$ python -q
>>> import numpy as np
>>> np.set_printoptions(suppress=True, linewidth=100)
>>> E = np.load("test15.npy")
>>> E
array([[1.  , 0.9 , 0.81, 0.73, 0.66, 0.59],
       [0.9 , 1.  , 0.9 , 0.81, 0.73, 0.66],
       [0.81, 0.9 , 1.  , 0.9 , 0.81, 0.73],
       [0.73, 0.81, 0.9 , 1.  , 0.9 , 0.81],
       [0.66, 0.73, 0.81, 0.9 , 1.  , 0.9 ],
       [0.59, 0.66, 0.73, 0.81, 0.9 , 1.  ]])
>>> L = np.linalg.cholesky(E)
>>> L.round(2)
array([[1.  , 0.  , 0.  , 0.  , 0.  , 0.  ],
       [0.9 , 0.44, 0.  , 0.  , 0.  , 0.  ],
       [0.81, 0.39, 0.44, 0.  , 0.  , 0.  ],
       [0.73, 0.35, 0.39, 0.44, 0.  , 0.  ],
       [0.66, 0.31, 0.35, 0.39, 0.44, 0.  ],
       [0.59, 0.3 , 0.31, 0.35, 0.39, 0.44]])
>>> np.round(L @ L.T, 2)
array([[1.  , 0.9 , 0.81, 0.73, 0.66, 0.59],
       [0.9 , 1.  , 0.9 , 0.81, 0.73, 0.66],
       [0.81, 0.9 , 1.  , 0.9 , 0.81, 0.73],
       [0.73, 0.81, 0.9 , 1.  , 0.9 , 0.81],
       [0.66, 0.73, 0.81, 0.9 , 1.  , 0.9 ],
       [0.59, 0.66, 0.73, 0.81, 0.9 , 1.  ]])
>>> round(np.prod(np.diag(L)) ** 2, 2), np.round(np.linalg.det(E), 2)
(np.float64(0.0), np.float64(0.0))
>>> W0 = np.diag(np.array([0, 0, 2]))
>>> W0
array([[0, 0, 0],
       [0, 0, 0],
       [0, 0, 2]])
>>> r = np.linalg.matrix_rank(W0)
>>> r
np.int64(1)
>>> N = np.linalg.svd(W0)[2][r:].T
>>> N @ N.T
array([[1., 0., 0.],
       [0., 1., 0.],
       [0., 0., 0.]])
>>> np.allclose(W0 @ N, 0)
True
>>> [int(np.linalg.matrix_rank(np.delete(W0, i, axis=0))) for i in range(3)]
[1, 1, 0]
>>> U, sv = np.linalg.svd(W0)
Traceback (most recent call last):
  File "<python-input-16>", line 1, in <module>
    U, sv = np.linalg.svd(W0)
    ^^^^^
ValueError: too many values to unpack (expected 2)
>>> U, sv, Vh = np.linalg.svd(W0, full_matrices=False)
>>> sv
array([2., 0., 0.])
>>> sv / sv[0]
array([1., 0., 0.])
>>> U.T @ W0 @ Vh.T
array([[2., 0., 0.],
       [0., 0., 0.],
       [0., 0., 0.]])
>>> np.abs(U[:, 0]).round(6).argmax()
np.int64(2)
>>> A = np.loadtxt("run4.csv", delimiter=",")
>>> A
array([[ -1.,   0.,   0.,   0.,   0.,   0.,   0.,   0.,   0.,   0.],
       [  0.,  24.,  45.,  40.,   0.,  45., -30.,  -5.,  40.,  20.],
       [  0.,  45.,  80.,  72.,   0.,  81., -54.,  -9.,  72.,  36.],
       [  0.,  40.,  72.,  63.,   0.,  72., -48.,  -8.,  64.,  32.],
       [  0.,   0.,   0.,   0.,  -1.,   0.,   0.,   0.,   0.,   0.],
       [  0.,  45.,  81.,  72.,   0.,  80., -54.,  -9.,  72.,  36.],
       [  0., -30., -54., -48.,   0., -54.,  35.,   6., -48., -24.],
       [  0.,  -5.,  -9.,  -8.,   0.,  -9.,   6.,   0.,  -8.,  -4.],
       [  0.,  40.,  72.,  64.,   0.,  72., -48.,  -8.,  63.,  32.],
       [  0.,  20.,  36.,  32.,   0.,  36., -24.,  -4.,  32.,  15.]])
>>> rng = np.random.default_rng(68626)
>>> A2 = A + rng.integers(-2, 3, (10, 1)) @ rng.integers(-2, 3, (1, 10))
>>> A2
array([[  1.,   2.,   2.,   0.,  -2.,  -2.,   2.,  -1.,   0.,  -2.],
       [ -4.,  20.,  41.,  40.,   4.,  49., -34.,  -3.,  40.,  24.],
       [  0.,  45.,  80.,  72.,   0.,  81., -54.,  -9.,  72.,  36.],
       [  4.,  44.,  76.,  63.,  -4.,  68., -44., -10.,  64.,  28.],
       [  2.,   2.,   2.,   0.,  -3.,  -2.,   2.,  -1.,   0.,  -2.],
       [  0.,  45.,  81.,  72.,   0.,  80., -54.,  -9.,  72.,  36.],
       [  0., -30., -54., -48.,   0., -54.,  35.,   6., -48., -24.],
       [  4.,  -1.,  -5.,  -8.,  -4., -13.,  10.,  -2.,  -8.,  -8.],
       [ -4.,  36.,  68.,  64.,   4.,  76., -52.,  -6.,  63.,  36.],
       [ -4.,  16.,  32.,  32.,   4.,  40., -28.,  -2.,  32.,  19.]])
>>> np.linalg.matrix_rank(A2 - A, tol=1e-8)
np.int64(1)
>>> A2 - A
array([[ 2.,  2.,  2.,  0., -2., -2.,  2., -1.,  0., -2.],
       [-4., -4., -4.,  0.,  4.,  4., -4.,  2.,  0.,  4.],
       [ 0.,  0.,  0.,  0.,  0.,  0.,  0.,  0.,  0.,  0.],
       [ 4.,  4.,  4.,  0., -4., -4.,  4., -2.,  0., -4.],
       [ 2.,  2.,  2.,  0., -2., -2.,  2., -1.,  0., -2.],
       [ 0.,  0.,  0.,  0.,  0.,  0.,  0.,  0.,  0.,  0.],
       [ 0.,  0.,  0.,  0.,  0.,  0.,  0.,  0.,  0.,  0.],
       [ 4.,  4.,  4.,  0., -4., -4.,  4., -2.,  0., -4.],
       [-4., -4., -4.,  0.,  4.,  4., -4.,  2.,  0.,  4.],
       [-4., -4., -4.,  0.,  4.,  4., -4.,  2.,  0.,  4.]])
>>> x = np.array([0, 2, 1, -5, 1, 4, 5, -5, 1, -4])
>>> rhs = A @ x
>>> rhs
array([   0.,  -92., -163., -139.,   -1., -166.,  103.,   23., -145.,  -68.])
>>> np.round(np.linalg.solve(A, 4 * rhs), 2)
array([ -0.,   8.,   4., -20.,   4.,  16.,  20., -20.,   4., -16.])
>>> np.round(np.linalg.solve(A.T, A[5]), 2) + 0
array([0., 0., 0., 0., 0., 1., 0., 0., 0., 0.])
>>> np.round(np.linalg.solve(A, A[:, 9]), 2) + 0
array([0., 0., 0., 0., 0., 0., 0., 0., 0., 1.])
>>> np.round(np.linalg.solve(A, rhs + A[:, 3]), 2)
array([-0.,  2.,  1., -4.,  1.,  4.,  5., -5.,  1., -4.])
>>> M = np.loadtxt("out16.csv", delimiter=",")
>>> M.round(2)
array([[ 0.62, -0.38, -0.15, -0.38,  0.44,  0.33,  0.03],
       [-0.38,  0.62, -0.15, -0.38,  0.44,  0.33,  0.03],
       [-0.15, -0.15,  0.94, -0.15,  0.17,  0.13,  0.01],
       [-0.38, -0.38, -0.15,  0.62,  0.44,  0.33,  0.03],
       [ 0.44,  0.44,  0.17,  0.44,  0.49, -0.38, -0.03],
       [ 0.33,  0.33,  0.13,  0.33, -0.38,  0.72, -0.03],
       [ 0.03,  0.03,  0.01,  0.03, -0.03, -0.03,  1.  ]])
>>> evals, V = np.linalg.eigh(M)
>>> (evals > 1e-8).sum(), (evals < -1e-8).sum()
(np.int64(6), np.int64(1))
>>> np.round(np.linalg.svd(M, compute_uv=False), 2)
array([1., 1., 1., 1., 1., 1., 1.])
>>> np.round(np.linalg.eigvalsh(M + -2 * np.eye(7)), 2)
array([-3., -1., -1., -1., -1., -1., -1.])
>>> evals.round(2)
array([-1.,  1.,  1.,  1.,  1.,  1.,  1.])
>>> np.round(V.T @ M @ V, 2) + 0
array([[-1.,  0.,  0.,  0.,  0.,  0.,  0.],
       [ 0.,  1.,  0.,  0.,  0.,  0.,  0.],
       [ 0.,  0.,  1.,  0.,  0.,  0.,  0.],
       [ 0.,  0.,  0.,  1.,  0.,  0.,  0.],
       [ 0.,  0.,  0.,  0.,  1.,  0.,  0.],
       [ 0.,  0.,  0.,  0.,  0.,  1.,  0.],
       [ 0.,  0.,  0.,  0.,  0.,  0.,  1.]])
>>> round(evals.sum(), 2), np.round(np.trace(M), 2)
(np.float64(5.0), np.float64(5.0))
>>> np.round(V @ np.diag(evals) @ V.T, 2)
array([[ 0.62, -0.38, -0.15, -0.38,  0.44,  0.33,  0.03],
       [-0.38,  0.62, -0.15, -0.38,  0.44,  0.33,  0.03],
       [-0.15, -0.15,  0.94, -0.15,  0.17,  0.13,  0.01],
       [-0.38, -0.38, -0.15,  0.62,  0.44,  0.33,  0.03],
       [ 0.44,  0.44,  0.17,  0.44,  0.49, -0.38, -0.03],
       [ 0.33,  0.33,  0.13,  0.33, -0.38,  0.72, -0.03],
       [ 0.03,  0.03,  0.01,  0.03, -0.03, -0.03,  1.  ]])
>>> A2 = np.array([[3, -3, 3, -1, 0, -3, 2, -3, 1, -3, -2],
...     [1, 3, 1, 2, 0, 2, 1, -3, -1, 0, 2],
...     [1, -1, 1, 2, -3, -3, 1, -3, 0, -3, -3]])
>>> m1 = A2.T @ A2
>>> m1
array([[ 11,  -7,  11,   1,  -3, -10,   8, -15,   2, -12,  -7],
       [ -7,  19,  -7,   7,   3,  18,  -4,   3,  -6,  12,  15],
       [ 11,  -7,  11,   1,  -3, -10,   8, -15,   2, -12,  -7],
       [  1,   7,   1,   9,  -6,   1,   2,  -9,  -3,  -3,   0],
       [ -3,   3,  -3,  -6,   9,   9,  -3,   9,   0,   9,   9],
       [-10,  18, -10,   1,   9,  22,  -7,  12,  -5,  18,  19],
       [  8,  -4,   8,   2,  -3,  -7,   6, -12,   1,  -9,  -5],
       [-15,   3, -15,  -9,   9,  12, -12,  27,   0,  18,   9],
       [  2,  -6,   2,  -3,   0,  -5,   1,   0,   2,  -3,  -4],
       [-12,  12, -12,  -3,   9,  18,  -9,  18,  -3,  18,  15],
       [ -7,  15,  -7,   0,   9,  19,  -5,   9,  -4,  15,  17]])
>>> # equal to its transpose
>>> r = np.linalg.matrix_rank(m1)
>>> r
np.int64(3)
>>> N = np.linalg.svd(m1)[2][r:].T
>>> [int(np.linalg.matrix_rank(m1[:i])) for i in range(1, len(m1) + 1)]
[1, 2, 2, 3, 3, 3, 3, 3, 3, 3, 3]
>>> np.allclose(m1 @ N, 0)
True
>>> np.linalg.matrix_rank(m1.T @ m1), np.linalg.matrix_rank(m1 @ m1.T)
(np.int64(3), np.int64(3))
>>> [int(np.linalg.matrix_rank(m1[:, :j + 1])) for j in range(11)]
[1, 2, 2, 3, 3, 3, 3, 3, 3, 3, 3]
>>> U, sv, Vh = np.linalg.svd(m1)
>>> V = Vh[:(sv > 1e-8).sum()]
>>> x = m1[2] + 3 * m1[0] + rng.integers(2) * np.eye(11)[9]
>>> x
array([ 44., -28.,  44.,   4., -12., -40.,  32., -60.,   8., -48., -28.])
>>> np.round(np.diag(V.T @ V), 2)
array([0.24, 0.38, 0.24, 0.36, 0.36, 0.3 , 0.11, 0.47, 0.05, 0.18, 0.31])
>>> np.allclose(V.T @ V @ x, x)
True
>>> A2 = m1 / np.sqrt((m1 ** 2).mean(axis=1, keepdims=True))
>>> A2[4].round(2)
array([-0.46,  0.46, -0.46, -0.91,  1.37,  1.37, -0.46,  1.37,  0.  ,  1.37,  1.37])
>>> arr = np.load("sample7.npy")
>>> arr
array([[5., 1., 1., 1., 1., 1.],
       [1., 5., 1., 1., 1., 1.],
       [1., 1., 5., 1., 1., 1.],
       [1., 1., 1., 5., 1., 1.],
       [1., 1., 1., 1., 5., 1.],
       [1., 1., 1., 1., 1., 5.]])
>>> evals, V = np.linalg.eigh(arr)
>>> round(float(evals.sum()), 2), np.trace(arr)
(30.0, np.float64(30.0))
>>> np.round(V @ np.diag(evals) @ V.T, 2)
array([[5., 1., 1., 1., 1., 1.],
       [1., 5., 1., 1., 1., 1.],
       [1., 1., 5., 1., 1., 1.],
       [1., 1., 1., 5., 1., 1.],
       [1., 1., 1., 1., 5., 1.],
       [1., 1., 1., 1., 1., 5.]])
>>> np.abs(V[:, -1]).round(6).argmax()
np.int64(0)
>>> np.round(V.T @ V, 2) + 0
array([[1., 0., 0., 0., 0., 0.],
       [0., 1., 0., 0., 0., 0.],
       [0., 0., 1., 0., 0., 0.],
       [0., 0., 0., 1., 0., 0.],
       [0., 0., 0., 0., 1., 0.],
       [0., 0., 0., 0., 0., 1.]])
>>> evals, V = np.linalg.eigh(arr)
>>> x = np.array([1, 1, -3, 1, 2, -2])
>>> np.round(V * np.sqrt(evals) @ V.T, 2)
array([[2.19, 0.19, 0.19, 0.19, 0.19, 0.19],
       [0.19, 2.19, 0.19, 0.19, 0.19, 0.19],
       [0.19, 0.19, 2.19, 0.19, 0.19, 0.19],
       [0.19, 0.19, 0.19, 2.19, 0.19, 0.19],
       [0.19, 0.19, 0.19, 0.19, 2.19, 0.19],
       [0.19, 0.19, 0.19, 0.19, 0.19, 2.19]])
>>> x @ arr @ x
np.float64(80.0)
>>> arr[5] @ arr[1]
np.float64(14.0)
>>> round(float(np.linalg.norm(arr, 2)), 2)
10.0
>>> np.round(np.linalg.norm(arr[5] - arr[1]), 2)
np.float64(5.66)
>>> X = (rng.random((10, 10)) < 0.3) + np.eye(10)
>>> X /= X.sum(axis=1, keepdims=True)
>>> X.round(2)
array([[0.5 , 0.5 , 0.  , 0.  , 0.  , 0.  , 0.  , 0.  , 0.  , 0.  ],
       [0.  , 1.  , 0.  , 0.  , 0.  , 0.  , 0.  , 0.  , 0.  , 0.  ],
       [0.  , 0.  , 0.33, 0.  , 0.  , 0.33, 0.33, 0.  , 0.  , 0.  ],
       [0.  , 0.25, 0.  , 0.25, 0.  , 0.25, 0.  , 0.25, 0.  , 0.  ],
       [0.  , 0.  , 0.2 , 0.2 , 0.2 , 0.2 , 0.2 , 0.  , 0.  , 0.  ],
       [0.14, 0.14, 0.14, 0.14, 0.  , 0.14, 0.14, 0.  , 0.14, 0.  ],
       [0.2 , 0.  , 0.  , 0.2 , 0.2 , 0.  , 0.2 , 0.  , 0.  , 0.2 ],
       [0.5 , 0.  , 0.  , 0.  , 0.  , 0.  , 0.  , 0.5 , 0.  , 0.  ],
       [0.25, 0.  , 0.  , 0.25, 0.  , 0.  , 0.  , 0.  , 0.25, 0.25],
       [0.  , 0.  , 0.  , 0.25, 0.  , 0.  , 0.  , 0.25, 0.25, 0.25]])
>>> r = np.linalg.matrix_rank(X)
>>> r
np.int64(9)
>>> N = np.linalg.svd(X)[2][r:].T
>>> N.shape
(10, 1)
>>> [int(np.linalg.matrix_rank(np.delete(X, i, axis=0))) for i in range(10)]
[9, 9, 8, 8, 8, 8, 8, 9, 9, 9]
>>> np.round(N[:, 0] / N[np.abs(N[:, 0]).round(6).argmax(), 0], 2) + 0
array([ 0.,  0.,  1.,  1., -1., -1.,  0.,  0., -1.,  0.])
>>> np.round(N @ N.T, 2) + 0
array([[ 0. ,  0. ,  0. ,  0. ,  0. ,  0. ,  0. ,  0. ,  0. ,  0. ],
       [ 0. ,  0. ,  0. ,  0. ,  0. ,  0. ,  0. ,  0. ,  0. ,  0. ],
       [ 0. ,  0. ,  0.2,  0.2, -0.2, -0.2,  0. ,  0. , -0.2,  0. ],
       [ 0. ,  0. ,  0.2,  0.2, -0.2, -0.2,  0. ,  0. , -0.2,  0. ],
       [ 0. ,  0. , -0.2, -0.2,  0.2,  0.2,  0. ,  0. ,  0.2,  0. ],
       [ 0. ,  0. , -0.2, -0.2,  0.2,  0.2,  0. ,  0. ,  0.2,  0. ],
       [ 0. ,  0. ,  0. ,  0. ,  0. ,  0. ,  0. ,  0. ,  0. ,  0. ],
       [ 0. ,  0. ,  0. ,  0. ,  0. ,  0. ,  0. ,  0. ,  0. ,  0. ],
       [ 0. ,  0. , -0.2, -0.2,  0.2,  0.2,  0. ,  0. ,  0.2,  0. ],
       [ 0. ,  0. ,  0. ,  0. ,  0. ,  0. ,  0. ,  0. ,  0. ,  0. ]])
>>> np.round(X @ N, 2) + 0
array([[0.],
       [0.],
       [0.],
       [0.],
       [0.],
       [0.],
       [0.],
       [0.],
       [0.],
       [0.]])
>>> np.linalg.cond(X) > 100
np.True_
>>> [round(float(x), 2) for x in np.linalg.svd(X, compute_uv=False)[:3]]
[1.22, 0.92, 0.75]
>>> np.round(np.linalg.norm(X, 2) / np.linalg.norm(X), 2)
np.float64(0.64)
>>> X[0] @ X[9]
np.float64(0.0)
>>> round(np.linalg.norm(X[0] - X[9]), 2)
np.float64(0.87)
>>> round(np.linalg.norm(X) ** 2 / np.linalg.norm(X, 2) ** 2, 2)
np.float64(2.44)
>>> round(float(np.linalg.norm(X[0], 1)), 2), np.round(np.linalg.norm(X[0], np.inf), 2)
(1.0, np.float64(0.5))
>>> round(float(np.linalg.norm(X, "nuc")), 2)
4.67
>>> labels = rng.permutation(10)
>>> labels
array([1, 8, 6, 3, 9, 7, 0, 2, 4, 5])
>>> A2 = X[labels][:, labels]
>>> round(float(np.trace(A2)), 2)
3.63
>>> np.round(np.diag(A2), 2)
array([1.  , 0.25, 0.2 , 0.25, 0.25, 0.5 , 0.5 , 0.33, 0.2 , 0.14])
>>> A2.round(2)
array([[1.  , 0.  , 0.  , 0.  , 0.  , 0.  , 0.  , 0.  , 0.  , 0.  ],
       [0.  , 0.25, 0.  , 0.25, 0.25, 0.  , 0.25, 0.  , 0.  , 0.  ],
       [0.  , 0.  , 0.2 , 0.2 , 0.2 , 0.  , 0.2 , 0.  , 0.2 , 0.  ],
       [0.25, 0.  , 0.  , 0.25, 0.  , 0.25, 0.  , 0.  , 0.  , 0.25],
       [0.  , 0.25, 0.  , 0.25, 0.25, 0.25, 0.  , 0.  , 0.  , 0.  ],
       [0.  , 0.  , 0.  , 0.  , 0.  , 0.5 , 0.5 , 0.  , 0.  , 0.  ],
       [0.5 , 0.  , 0.  , 0.  , 0.  , 0.  , 0.5 , 0.  , 0.  , 0.  ],
       [0.  , 0.  , 0.33, 0.  , 0.  , 0.  , 0.  , 0.33, 0.  , 0.33],
       [0.  , 0.  , 0.2 , 0.2 , 0.  , 0.  , 0.  , 0.2 , 0.2 , 0.2 ],
       [0.14, 0.14, 0.14, 0.14, 0.  , 0.  , 0.14, 0.14, 0.  , 0.14]])
>>> round(float(np.linalg.det(A2)), 2), round(np.linalg.det(X[labels]), 2)
(0.0, np.float64(0.0))
>>> np.round(np.sort(np.abs(np.linalg.eigvals(A2))), 2) + 0
array([0.  , 0.05, 0.14, 0.23, 0.23, 0.46, 0.5 , 0.5 , 0.72, 1.  ])
>>> u = np.array([2, -2, -1, 1, 2, -2, -2, -1, -1, 0, 2])
>>> F = 3 * np.eye(11) + np.outer(u, u)
>>> F
array([[ 7., -4., -2.,  2.,  4., -4., -4., -2., -2.,  0.,  4.],
       [-4.,  7.,  2., -2., -4.,  4.,  4.,  2.,  2.,  0., -4.],
       [-2.,  2.,  4., -1., -2.,  2.,  2.,  1.,  1.,  0., -2.],
       [ 2., -2., -1.,  4.,  2., -2., -2., -1., -1.,  0.,  2.],
       [ 4., -4., -2.,  2.,  7., -4., -4., -2., -2.,  0.,  4.],
       [-4.,  4.,  2., -2., -4.,  7.,  4.,  2.,  2.,  0., -4.],
       [-4.,  4.,  2., -2., -4.,  4.,  7.,  2.,  2.,  0., -4.],
       [-2.,  2.,  1., -1., -2.,  2.,  2.,  4.,  1.,  0., -2.],
       [-2.,  2.,  1., -1., -2.,  2.,  2.,  1.,  4.,  0., -2.],
       [ 0.,  0.,  0.,  0.,  0.,  0.,  0.,  0.,  0.,  3.,  0.],
       [ 4., -4., -2.,  2.,  4., -4., -4., -2., -2.,  0.,  7.]])
>>> evals, V = np.linalg.eigh(F)
>>> x = np.array([-7, 8, 5, -1, -5, 0, 1, 9, -6, -3, -5])
>>> np.round(np.linalg.eigvalsh(F[1:, 1:]), 2)
array([ 3.,  3.,  3.,  3.,  3.,  3.,  3.,  3.,  3., 27.])
>>> (np.sign(V[:, -1].round(6)) == np.sign(V[0, -1].round(6))).astype(int)
array([1, 0, 0, 1, 1, 0, 0, 0, 0, 0, 1])
>>> np.round(V * np.maximum(evals, 0) @ V.T, 2)
array([[ 7., -4., -2.,  2.,  4., -4., -4., -2., -2.,  0.,  4.],
       [-4.,  7.,  2., -2., -4.,  4.,  4.,  2.,  2.,  0., -4.],
       [-2.,  2.,  4., -1., -2.,  2.,  2.,  1.,  1.,  0., -2.],
       [ 2., -2., -1.,  4.,  2., -2., -2., -1., -1.,  0.,  2.],
       [ 4., -4., -2.,  2.,  7., -4., -4., -2., -2.,  0.,  4.],
       [-4.,  4.,  2., -2., -4.,  7.,  4.,  2.,  2.,  0., -4.],
       [-4.,  4.,  2., -2., -4.,  4.,  7.,  2.,  2.,  0., -4.],
       [-2.,  2.,  1., -1., -2.,  2.,  2.,  4.,  1.,  0., -2.],
       [-2.,  2.,  1., -1., -2.,  2.,  2.,  1.,  4.,  0., -2.],
       [ 0.,  0.,  0.,  0.,  0.,  0.,  0.,  0.,  0.,  3.,  0.],
       [ 4., -4., -2.,  2.,  4., -4., -4., -2., -2.,  0.,  7.]])
